% ipython --no-banner

In [1]: import numpy as np

In [2]: np.set_printoptions(suppress=True, linewidth=200)

In [3]: def rnd(a):
   ...:     return np.round(a, 1) + 0
   ...: 

In [4]: r0 = np.array([0, -3, -1, 3, 2, -1, -1, 3, -3])

In [5]: g = np.array([1, 9, 6, 3, 9, 6, 3, 0])

In [6]: M = np.outer(r0, g)

In [7]: M
Out[7]: 
array([[  0,   0,   0,   0,   0,   0,   0,   0],
       [ -3, -27, -18,  -9, -27, -18,  -9,   0],
       [ -1,  -9,  -6,  -3,  -9,  -6,  -3,   0],
       [  3,  27,  18,   9,  27,  18,   9,   0],
       [  2,  18,  12,   6,  18,  12,   6,   0],
       [ -1,  -9,  -6,  -3,  -9,  -6,  -3,   0],
       [ -1,  -9,  -6,  -3,  -9,  -6,  -3,   0],
       [  3,  27,  18,   9,  27,  18,   9,   0],
       [ -3, -27, -18,  -9, -27, -18,  -9,   0]])

In [8]: Uu, sigma, Vh = np.linalg.svd(M)

In [9]: vecs = Vh[:(sigma > 1e-8).sum()]

In [10]: rng = np.random.default_rng(355)

In [11]: vec = M[6] + -3 * M[5] + rng.integers(2) * np.eye(8)[1]

In [12]: vec
Out[12]: array([ 2., 18., 12.,  6., 18., 12.,  6.,  0.])

In [13]: rnd(np.linalg.norm(vec - vecs.T @ vecs @ vec))
Out[13]: np.float64(0.0)

In [14]: print(rnd(vecs.T @ vecs))
[[0.  0.  0.  0.  0.  0.  0.  0. ]
 [0.  0.3 0.2 0.1 0.3 0.2 0.1 0. ]
 [0.  0.2 0.1 0.1 0.2 0.1 0.1 0. ]
 [0.  0.1 0.1 0.  0.1 0.1 0.  0. ]
 [0.  0.3 0.2 0.1 0.3 0.2 0.1 0. ]
 [0.  0.2 0.1 0.1 0.2 0.1 0.1 0. ]
 [0.  0.1 0.1 0.  0.1 0.1 0.  0. ]
 [0.  0.  0.  0.  0.  0.  0.  0. ]]

In [15]: K = np.loadtxt("data.csv", delimiter=",")

In [16]: print(K)
[[0. 1. 0. 1. 0. 1.]
 [0. 0. 0. 0. 0. 0.]
 [2. 0. 2. 0. 2. 0.]
 [0. 1. 0. 1. 0. 1.]
 [0. 0. 0. 0. 0. 0.]
 [2. 0. 2. 0. 2. 0.]]

In [17]: Uu, sigma, Vh = np.linalg.svd(K)

In [18]: vecs = Vh[:(sigma > 1e-8).sum()]

In [19]: vec = K[3] + -3 * K[4] + rng.integers(2) * np.eye(6)[2]

In [20]: vec
Out[20]: array([0., 1., 0., 1., 0., 1.])

In [21]: rnd(vecs.T @ vecs)
Out[21]: 
array([[0.3, 0. , 0.3, 0. , 0.3, 0. ],
       [0. , 0.3, 0. , 0.3, 0. , 0.3],
       [0.3, 0. , 0.3, 0. , 0.3, 0. ],
       [0. , 0.3, 0. , 0.3, 0. , 0.3],
       [0.3, 0. , 0.3, 0. , 0.3, 0. ],
       [0. , 0.3, 0. , 0.3, 0. , 0.3]])

In [22]: vec = np.array([2, 2, 2, 0, 1, 1])

In [23]: a = np.maximum(K @ vec, 0)

In [24]: rnd(np.tanh(K @ vec))
Out[24]: array([1., 0., 1., 1., 0., 1.])

In [25]: np.maximum(K @ (3 * vec), 0)
Out[25]: array([ 9.,  0., 30.,  9.,  0., 30.])

In [26]: m1 = np.loadtxt("block12.csv", delimiter=",")

In [27]: m1
Out[27]: 
array([[-1., -1., -1., -1., -1., -1., -1., -1., -1.],
       [-1., -2., -2., -2., -2., -2., -2., -2., -2.],
       [-1., -2., -3., -3., -3., -3., -3., -3., -3.],
       [-1., -2., -3., -4., -4., -4., -4., -4., -4.],
       [-1., -2., -3., -4., -5., -5., -5., -5., -5.],
       [-1., -2., -3., -4., -5., -6., -6., -6., -6.],
       [-1., -2., -3., -4., -5., -6., -7., -7., -7.],
       [-1., -2., -3., -4., -5., -6., -7., -8., -8.],
       [-1., -2., -3., -4., -5., -6., -7., -8., -9.]])

In [28]: Y = np.array([[-2, 0, 1],
    ...:     [2, -2, 3],
    ...:     [2, -2, -1],
    ...:     [-1, -1, 1],
    ...:     [3, 1, -1],
    ...:     [3, -3, -2],
    ...:     [-1, -2, 3],
    ...:     [1, 3, -3],
    ...:     [3, 2, 2]])

In [29]: np.einsum("ij,ij->i", m1, m1)
Out[29]: array([  9.,  33.,  68., 110., 155., 199., 238., 268., 285.])

In [30]: Y.T @ m1.T
Out[30]: 
array([[-10., -22., -32., -40., -49., -55., -58., -62., -65.],
       [  4.,   8.,  10.,  10.,   9.,   9.,   6.,   1.,  -1.],
       [ -3.,  -5.,  -4.,  -4.,  -3.,  -3.,  -5.,  -4.,  -6.]])

In [31]: np.linalg.matrix_rank(np.vstack([m1, Y.T]))
Out[31]: np.int64(9)

In [32]: print(np.vstack([m1, Y.T]).shape)
(12, 9)
